$ python3 -q
>>> import numpy as np
>>> np.set_printoptions(precision=2, suppress=True, linewidth=160)
>>> J = np.load("mat.npy")
>>> J
array([[-0.26, -1.78, -1.11, -0.89, -1.93],
       [-0.8 ,  1.54,  1.41,  0.77,  1.85],
       [-2.65, -1.02,  0.48, -0.51, -0.66],
       [-2.57, -1.14,  0.36, -0.57, -0.81],
       [-0.3 , -1.79, -1.09, -0.89, -1.93],
       [ 2.69, -0.05, -1.23, -0.03, -0.53],
       [ 2.43,  1.29, -0.19,  0.64,  1.  ],
       [-2.77, -0.17,  1.11, -0.09,  0.29],
       [ 2.  , -0.89, -1.49, -0.44, -1.33],
       [ 0.48, -1.64, -1.34, -0.82, -1.9 ],
       [ 0.35, -1.68, -1.3 , -0.84, -1.92],
       [-2.8 , -0.41,  0.96, -0.2 ,  0.04],
       [-2.39, -1.32,  0.15, -0.66, -1.05],
       [ 2.67, -0.09, -1.25, -0.05, -0.57],
       [ 0.78, -1.55, -1.41, -0.77, -1.85],
       [-2.63, -1.06,  0.44, -0.53, -0.71],
       [-2.  , -1.56, -0.18, -0.78, -1.38],
       [ 2.37, -0.54, -1.42, -0.27, -1.01],
       [ 1.82, -1.02, -1.51, -0.51, -1.45],
       [-1.46,  1.24,  1.5 ,  0.62,  1.63],
       [ 0.76,  1.81,  0.91,  0.91,  1.87],
       [-1.55,  1.19,  1.51,  0.6 ,  1.6 ],
       [-2.66,  0.11,  1.25,  0.05,  0.58],
       [ 0.18, -1.71, -1.26, -0.86, -1.93],
       [-0.07, -1.76, -1.18, -0.88, -1.94],
       [ 2.32,  1.37, -0.09,  0.69,  1.11],
       [ 0.67, -1.58, -1.38, -0.79, -1.87]])
>>> # looks like rank 2
>>> gram = np.cov(J, rowvar=False)
>>> round(np.corrcoef(J[:, 4], J[:, 3])[0, 1], 2)
np.float64(0.97)
>>> gram
array([[ 3.76,  0.3 , -1.46,  0.15, -0.32],
       [ 0.3 ,  1.44,  0.85,  0.72,  1.54],
       [-1.46,  0.85,  1.23,  0.43,  1.2 ],
       [ 0.15,  0.72,  0.43,  0.36,  0.77],
       [-0.32,  1.54,  1.2 ,  0.77,  1.77]])
>>> np.polyfit(J[:, 4], J[:, 3], 1)
array([ 0.44, -0.02])
>>> np.argsort(-J.std(axis=0).round(6), kind="stable")
array([0, 4, 1, 2, 3])
>>> gram.shape
(5, 5)
>>> J.std(axis=0)
array([1.9 , 1.18, 1.09, 0.59, 1.3 ])
>>> A = np.load("sample9.npy")
>>> A
array([[0, 0, 0, 0, 0, 0, 1, 3, 0, 0],
       [2, 0, 0, 0, 3, 0, 0, 0, 0, 0],
       [1, 0, 1, 0, 0, 1, 1, 2, 0, 0],
       [3, 0, 0, 0, 0, 3, 0, 0, 0, 0],
       [0, 0, 0, 0, 0, 0, 0, 0, 0, 0],
       [0, 0, 0, 1, 0, 0, 1, 0, 2, 0],
       [0, 0, 3, 0, 0, 0, 0, 0, 0, 0],
       [0, 3, 1, 0, 0, 0, 0, 0, 0, 0],
       [0, 0, 0, 2, 0, 0, 1, 2, 3, 0],
       [0, 0, 1, 0, 3, 0, 0, 2, 3, 3],
       [0, 0, 3, 3, 0, 0, 0, 0, 0, 0],
       [1, 0, 0, 0, 0, 0, 0, 0, 2, 3]])
>>> proj = A @ np.linalg.solve(A.T @ A, A.T)
>>> np.diag(proj)
array([0.67, 1.  , 0.54, 0.95, 0.  , 0.92, 0.96, 1.  , 0.96, 1.  , 1.  , 1.  ])
>>> np.linalg.matrix_rank(np.eye(12) - proj)
np.int64(2)
>>> np.round(np.linalg.eigvalsh(proj), 2) + 0
array([0., 0., 1., 1., 1., 1., 1., 1., 1., 1., 1., 1.])
>>> np.allclose(proj @ proj, proj)
True
>>> rng = np.random.default_rng(6684)
>>> idx = rng.permutation(10)
>>> other = A[:, idx] * rng.choice([-1, 1], 10)
>>> other
array([[ 0,  1,  0, -3,  0,  0,  0,  0,  0,  0],
       [-2,  0,  0,  0,  0,  0,  0, -3,  0,  0],
       [-1,  1,  0, -2,  0,  0, -1,  0,  1,  0],
       [-3,  0,  0,  0,  0,  0, -3,  0,  0,  0],
       [ 0,  0,  0,  0,  0,  0,  0,  0,  0,  0],
       [ 0,  1, -1,  0,  0,  2,  0,  0,  0,  0],
       [ 0,  0,  0,  0,  0,  0,  0,  0,  3,  0],
       [ 0,  0,  0,  0,  3,  0,  0,  0,  1,  0],
       [ 0,  1, -2, -2,  0,  3,  0,  0,  0,  0],
       [ 0,  0,  0, -2,  0,  3,  0, -3,  1, -3],
       [ 0,  0, -3,  0,  0,  0,  0,  0,  3,  0],
       [-1,  0,  0,  0,  0,  2,  0,  0,  0, -3]])
>>> Uu, _, Vt = np.linalg.svd(A.T @ other)
>>> idx
array([0, 6, 3, 7, 1, 8, 5, 4, 2, 9])
>>> np.round(np.linalg.lstsq(A, other)[0], 2) + 0
array([[-1.,  0.,  0.,  0.,  0.,  0.,  0.,  0.,  0.,  0.],
       [ 0.,  0.,  0.,  0.,  1.,  0.,  0.,  0.,  0.,  0.],
       [ 0.,  0.,  0.,  0.,  0.,  0.,  0.,  0.,  1.,  0.],
       [ 0.,  0., -1.,  0.,  0.,  0.,  0.,  0.,  0.,  0.],
       [ 0.,  0.,  0.,  0.,  0.,  0.,  0., -1.,  0.,  0.],
       [ 0.,  0.,  0.,  0.,  0.,  0., -1.,  0.,  0.,  0.],
       [ 0.,  1.,  0.,  0.,  0.,  0.,  0.,  0.,  0.,  0.],
       [ 0.,  0.,  0., -1.,  0.,  0.,  0.,  0.,  0.,  0.],
       [ 0.,  0.,  0.,  0.,  0.,  1.,  0.,  0.,  0.,  0.],
       [ 0.,  0.,  0.,  0.,  0.,  0.,  0.,  0.,  0., -1.]])
>>> np.round(Uu @ Vt, 2) + 0
array([[-1.,  0.,  0.,  0.,  0.,  0.,  0.,  0.,  0.,  0.],
       [ 0.,  0.,  0.,  0.,  1.,  0.,  0.,  0.,  0.,  0.],
       [ 0.,  0.,  0.,  0.,  0.,  0.,  0.,  0.,  1.,  0.],
       [ 0.,  0., -1.,  0.,  0.,  0.,  0.,  0.,  0.,  0.],
       [ 0.,  0.,  0.,  0.,  0.,  0.,  0., -1.,  0.,  0.],
       [ 0.,  0.,  0.,  0.,  0.,  0., -1.,  0.,  0.,  0.],
       [ 0.,  1.,  0.,  0.,  0.,  0.,  0.,  0.,  0.,  0.],
       [ 0.,  0.,  0., -1.,  0.,  0.,  0.,  0.,  0.,  0.],
       [ 0.,  0.,  0.,  0.,  0.,  1.,  0.,  0.,  0.,  0.],
       [ 0.,  0.,  0.,  0.,  0.,  0.,  0.,  0.,  0., -1.]])
>>> x = np.array([-3, -9, -9, 7, 6, -9, 0, -1, 4, 6])
>>> y = A @ x
>>> y
array([ -3,  12, -23, -36,   0,  15, -27, -36,  24,  37,  -6,  23])
>>> np.round(np.linalg.lstsq(A, y)[0], 2) + 0
array([-3., -9., -9.,  7.,  6., -9.,  0., -1.,  4.,  6.])
>>> np.round(np.linalg.solve(A.T @ A, A.T @ y), 2) + 0
array([-3., -9., -9.,  7.,  6., -9.,  0., -1.,  4.,  6.])
>>> np.round(np.linalg.pinv(A) @ A, 2) + 0
array([[1., 0., 0., 0., 0., 0., 0., 0., 0., 0.],
       [0., 1., 0., 0., 0., 0., 0., 0., 0., 0.],
       [0., 0., 1., 0., 0., 0., 0., 0., 0., 0.],
       [0., 0., 0., 1., 0., 0., 0., 0., 0., 0.],
       [0., 0., 0., 0., 1., 0., 0., 0., 0., 0.],
       [0., 0., 0., 0., 0., 1., 0., 0., 0., 0.],
       [0., 0., 0., 0., 0., 0., 1., 0., 0., 0.],
       [0., 0., 0., 0., 0., 0., 0., 1., 0., 0.],
       [0., 0., 0., 0., 0., 0., 0., 0., 1., 0.],
       [0., 0., 0., 0., 0., 0., 0., 0., 0., 1.]])
>>> y = y + 0.3 * rng.normal(size=12)
>>> y
array([ -2.8 ,  12.23, -22.84, -35.62,  -0.47,  14.79, -26.68, -36.05,  23.46,  36.96,  -6.04,  22.82])
>>> b, *_ = np.linalg.lstsq(A, y)
>>> b.round()
array([-3., -9., -9.,  7.,  6., -9.,  0., -1.,  4.,  6.])
>>> np.round(A.T @ (y - A @ b), 2) + 0
array([0., 0., 0., 0., 0., 0., 0., 0., 0., 0.])
>>> [round(float(np.linalg.norm(np.linalg.solve(A.T @ A + lam * np.eye(10), A.T @ y))), 2) for lam in (0, 1, 10, 100)]
[19.64, 17.84, 11.58, 3.16]
>>> np.round(np.linalg.norm(y - A @ b), 2)
np.float64(0.51)
>>> def softmax(z):
...     e = np.exp(z - z.max(axis=-1, keepdims=True))
...     return e / e.sum(axis=-1, keepdims=True)
... 
>>> softmax(A[11])
array([0.07, 0.03, 0.03, 0.03, 0.03, 0.03, 0.03, 0.03, 0.2 , 0.54])
>>> np.round(softmax(10 * A[11]), 2) + 0
array([0., 0., 0., 0., 0., 0., 0., 0., 0., 1.])
>>> S = A @ A.T / np.sqrt(10)
>>> softmax(S)[11] @ A
array([0.44, 0.01, 0.56, 0.09, 1.59, 0.04, 0.06, 1.13, 2.45, 2.71])
